>>> import numpy as np
>>> from numpy import linalg as LA
>>> np.set_printoptions(suppress=True, linewidth=120)
>>> def tidy(a):
...     return np.round(a, 3) + 0
... 
>>> W0 = np.array([[22, 0, 0],
...     [2, 0, 0],
...     [0, 0, 0],
...     [2, 4, 6],
...     [0, 4, 0],
...     [0, 0, 0],
...     [0, 0, 0],
...     [17, 6, 22],
...     [0, 2, 0],
...     [0, 12, 14],
...     [0, 0, 0],
...     [22, 12, 38],
...     [0, 0, 0],
...     [7, 10, 22],
...     [2, 0, 0],
...     [0, 6, 2],
...     [2, 0, 0],
...     [0, 10, 14],
...     [17, 6, 22],
...     [0, 2, 0]])
>>> Ac = (W0 - W0.mean(axis=0)) / W0.std(axis=0)
>>> print(tidy(Ac.std(axis=0)))
[1. 1. 1.]
>>> coef = LA.lstsq(np.delete(Ac, 1, axis=1), Ac[:, 1])[0]
>>> print(np.abs(coef).argmax())
1
>>> print(tidy(coef))
[-0.425  1.112]
>>> Ac = W0 - W0.mean(axis=0)
>>> evecs = LA.svd(Ac)[2][:1]
>>> Y = Ac - Ac @ evecs.T @ evecs
>>> print(tidy(LA.norm(Y) / LA.norm(Ac)))
0.417
>>> print(tidy((Ac @ evecs.T).std(axis=0)))
[12.674]
>>> left, sig, Vt = LA.svd(W0, full_matrices=False)
>>> print(tidy(sig / sig[0]))
[1.    0.356 0.135]
>>> print(np.allclose(left * sig @ Vt, W0))
True
>>> print(tidy(left.T @ left))
[[1. 0. 0.]
 [0. 1. 0.]
 [0. 0. 1.]]
>>> print(tidy(sig))
[69.777 24.841  9.439]
>>> print(tidy(np.sqrt((sig ** 2).sum())), tidy(LA.norm(W0)))
74.666 74.666
>>> print(tidy(left.T @ W0 @ Vt.T))
[[69.777  0.     0.   ]
 [ 0.    24.841  0.   ]
 [ 0.     0.     9.439]]
>>> F = np.loadtxt("run13.csv", delimiter=",")
>>> print(F)
[[-2.  2.  2.  2.  2.]
 [-2.  2.  2.  2.  2.]
 [ 0. -1.  1.  1.  0.]
 [-1. -2. -2.  2. -2.]
 [ 2.  0.  2.  1.  0.]]
>>> Y = np.array([[3, 1], [5, 1], [1, 0], [4, 3], [3, 2]])
>>> print(np.einsum("ik,kj->ij", F, Y))
[[ 20.  10.]
 [ 20.  10.]
 [  0.   2.]
 [-13.  -1.]
 [ 12.   5.]]
>>> print(F @ Y)
[[ 20.  10.]
 [ 20.  10.]
 [  0.   2.]
 [-13.  -1.]
 [ 12.   5.]]
>>> print(np.vstack([F, Y.T]).shape)
(7, 5)
>>> print(LA.matrix_rank(np.vstack([F, Y.T])))
5
>>> print(np.einsum("ik,kj->ji", F, Y))
[[ 20.  20.   0. -13.  12.]
 [ 10.  10.   2.  -1.   5.]]
>>> print(tidy(LA.eigvals(F).sum().real))
3.0
>>> print(tidy(LA.eigvals(F)))
[-1.925+0.j     0.   +0.j     0.842+0.j     2.042+3.446j  2.042-3.446j]
>>> print(np.kron(np.eye(2, dtype=int), F))
[[-2.  2.  2.  2.  2. -0.  0.  0.  0.  0.]
 [-2.  2.  2.  2.  2. -0.  0.  0.  0.  0.]
 [ 0. -1.  1.  1.  0.  0. -0.  0.  0.  0.]
 [-1. -2. -2.  2. -2. -0. -0. -0.  0. -0.]
 [ 2.  0.  2.  1.  0.  0.  0.  0.  0.  0.]
 [-0.  0.  0.  0.  0. -2.  2.  2.  2.  2.]
 [-0.  0.  0.  0.  0. -2.  2.  2.  2.  2.]
 [ 0. -0.  0.  0.  0.  0. -1.  1.  1.  0.]
 [-0. -0. -0.  0. -0. -1. -2. -2.  2. -2.]
 [ 0.  0.  0.  0.  0.  2.  0.  2.  1.  0.]]
>>> print(tidy(np.poly(F)))
[  1.  -3.  10.  24. -26.   0.]
>>> Y = F[0, 0] * F[1:] - np.outer(F[1:, 0], F[0])
>>> print(Y)
[[ 0.  0.  0.  0.  0.]
 [ 0.  2. -2. -2. -0.]
 [ 0.  6.  6. -2.  6.]
 [ 0. -4. -8. -6. -4.]]
>>> print(np.flatnonzero(~Y.round(6).any(axis=1)))
[0]
>>> print(F[:, 0] / F[0, 0])
[ 1.   1.  -0.   0.5 -1. ]
>>> M = np.loadtxt("dump.csv", delimiter=",")
>>> print(M)
[[ 6. -2. -7. -3.]
 [-2. 11. 10.  9.]
 [-7. 10. 14.  9.]
 [-3.  9.  9.  9.]]
>>> print(tidy(LA.norm(M) ** 2 / LA.norm(M, 2) ** 2))
1.044
>>> print(tidy(LA.norm(M, 1)), tidy(LA.norm(M, np.inf)))
40.0 40.0
>>> print(tidy(LA.norm(M, axis=1)))
[ 9.899 17.493 20.64  15.875]
>>> print(tidy(LA.norm(M[1], 1)), tidy(LA.norm(M[1], np.inf)))
32.0 11.0
>>> print(tidy(LA.norm(M, 2)))
32.199
>>> print(M[1] @ M[3])
276.0
>>> print(LA.norm(M, axis=1).argmax())
2
>>> print(np.allclose(M, M.T))
True
>>> print((M + M.T) / 2)
[[ 6. -2. -7. -3.]
 [-2. 11. 10.  9.]
 [-7. 10. 14.  9.]
 [-3.  9.  9.  9.]]
>>> print(tidy(np.abs(LA.eigvals(M)).max()))
32.199
>>> print(np.allclose(M @ M.T, M.T @ M))
True
>>> mat = np.load("block13.npy")
>>> print(mat)
[[  8.072   0.      9.787]
 [  6.497   0.      7.161]
 [  3.287   0.      1.811]
 [  2.645   0.      0.742]
 [ -3.036   0.     -8.726]
 [ -1.229   0.     -5.714]
 [  2.791   0.      0.985]
 [  3.963   0.      2.938]
 [ -6.493   0.    -14.489]
 [  1.109   0.     -1.819]
 [  1.48    0.     -1.2  ]
 [ -2.502   0.     -7.836]
 [  1.788   0.     -0.687]
 [  0.934   0.     -2.11 ]
 [ -2.934   0.     -8.556]
 [  0.424   0.     -2.96 ]
 [  5.703   0.      5.839]
 [ -2.489   0.     -7.815]
 [ -5.237   0.    -12.395]
 [  3.945   0.      2.908]]
>>> left, sig, Vt = LA.svd(mat, full_matrices=False)
>>> print(tidy(left.T @ left))
[[1. 0. 0.]
 [0. 1. 0.]
 [0. 0. 1.]]
>>> print(tidy(left.T @ mat @ Vt.T))
[[33.564  0.     0.   ]
 [ 0.     8.295  0.   ]
 [ 0.     0.     0.   ]]
>>> print(tidy(sig / sig[0]))
[1.    0.247 0.   ]
>>> print(tidy(np.cumsum(sig ** 2) / np.sum(sig ** 2)))
[0.942 1.    1.   ]
>>> print(tidy(sig))
[33.564  8.295  0.   ]
>>> rank = LA.matrix_rank(mat)
>>> print(rank)
2
>>> N = LA.svd(mat)[2][rank:].T
>>> print([int(LA.matrix_rank(mat[:, :j + 1])) for j in range(3)])
[1, 1, 2]
>>> print([int(LA.matrix_rank(np.delete(mat, i, axis=0))) for i in range(20)])
[2, 2, 2, 2, 2, 2, 2, 2, 2, 2, 2, 2, 2, 2, 2, 2, 2, 2, 2, 2]
>>> print(np.allclose(mat @ N, 0))
True
>>> print(N @ N.T)
[[0. 0. 0.]
 [0. 1. 0.]
 [0. 0. 0.]]
>>> left, sig, Vt = LA.svd(mat)
>>> evecs = Vt[:(sig > 1e-8).sum()]
>>> rng = np.random.default_rng(882998)
>>> x = mat[8] + 4 * mat[0] + rng.integers(2) * np.eye(3)[0]
>>> print(tidy(x))
[26.795  0.    24.659]
>>> print(tidy(LA.norm(x - evecs.T @ evecs @ x)))
0.0
>>> print(np.allclose(evecs.T @ evecs @ x, x))
True
>>> print(tidy(np.diag(evecs.T @ evecs)))
[1. 0. 1.]
>>> left, sig, Vt = LA.svd(mat)
>>> print(np.argmax(sig[:-1] / (sig[1:] + 1e-6)) + 1)
2
>>> Y = left[:, :2] @ np.diag(sig[:2]) @ Vt[:2]
>>> print(tidy(LA.norm(mat - Y) / LA.norm(mat)))
0.0
>>> print(tidy(LA.norm(mat - Y, 2)), sig[2])
0.0 0.0
>>> print(tidy(np.abs(mat - Y).max()))
0.0
>>> print(tidy(mat @ LA.pinv(mat) @ mat))
[[  8.072   0.      9.787]
 [  6.497   0.      7.161]
 [  3.287   0.      1.811]
 [  2.645   0.      0.742]
 [ -3.036   0.     -8.726]
 [ -1.229   0.     -5.714]
 [  2.791   0.      0.985]
 [  3.963   0.      2.938]
 [ -6.493   0.    -14.489]
 [  1.109   0.     -1.819]
 [  1.48    0.     -1.2  ]
 [ -2.502   0.     -7.836]
 [  1.788   0.     -0.687]
 [  0.934   0.     -2.11 ]
 [ -2.934   0.     -8.556]
 [  0.424   0.     -2.96 ]
 [  5.703   0.      5.839]
 [ -2.489   0.     -7.815]
 [ -5.237   0.    -12.395]
 [  3.945   0.      2.908]]
>>> print(np.unique(mat.round(6), axis=0).shape)
(20, 3)
>>> arr = np.load("case3.npy")
>>> print(tidy(arr))
[[ 0.866 -0.5    0.   ]
 [ 0.5    0.866  0.   ]
 [ 0.     0.     1.   ]]
>>> C2 = arr.T @ arr
>>> print((arr @ arr.T).shape)
(3, 3)
>>> print(np.diag(C2))
[1. 1. 1.]
>>> print(tidy(LA.svd(arr, compute_uv=False) ** 2))
[1. 1. 1.]
>>> feats = np.array([[1, -3, 3, 0], [-1, 2, 3, 2], [-3, -1, -2, 2], [-1, 0, -1, 3]])
>>> hat = np.triu(np.array([[1, 4, 3], [1, 1, 1], [2, 4, 5]]), 1) + np.eye(3)
>>> Y = hat @ arr @ LA.inv(hat)
>>> print(tidy(Y))
[[ 2.866 -8.5    2.902]
 [ 0.5   -1.134  0.634]
 [ 0.     0.     1.   ]]
>>> print(LA.matrix_rank(Y))
3
>>> print(tidy(hat @ arr - arr @ hat))
[[ 2.     0.     0.902]
 [ 0.    -2.    -1.366]
 [ 0.     0.     0.   ]]
>>> print(tidy(np.trace(Y)), tidy(np.trace(arr)))
2.732 2.732
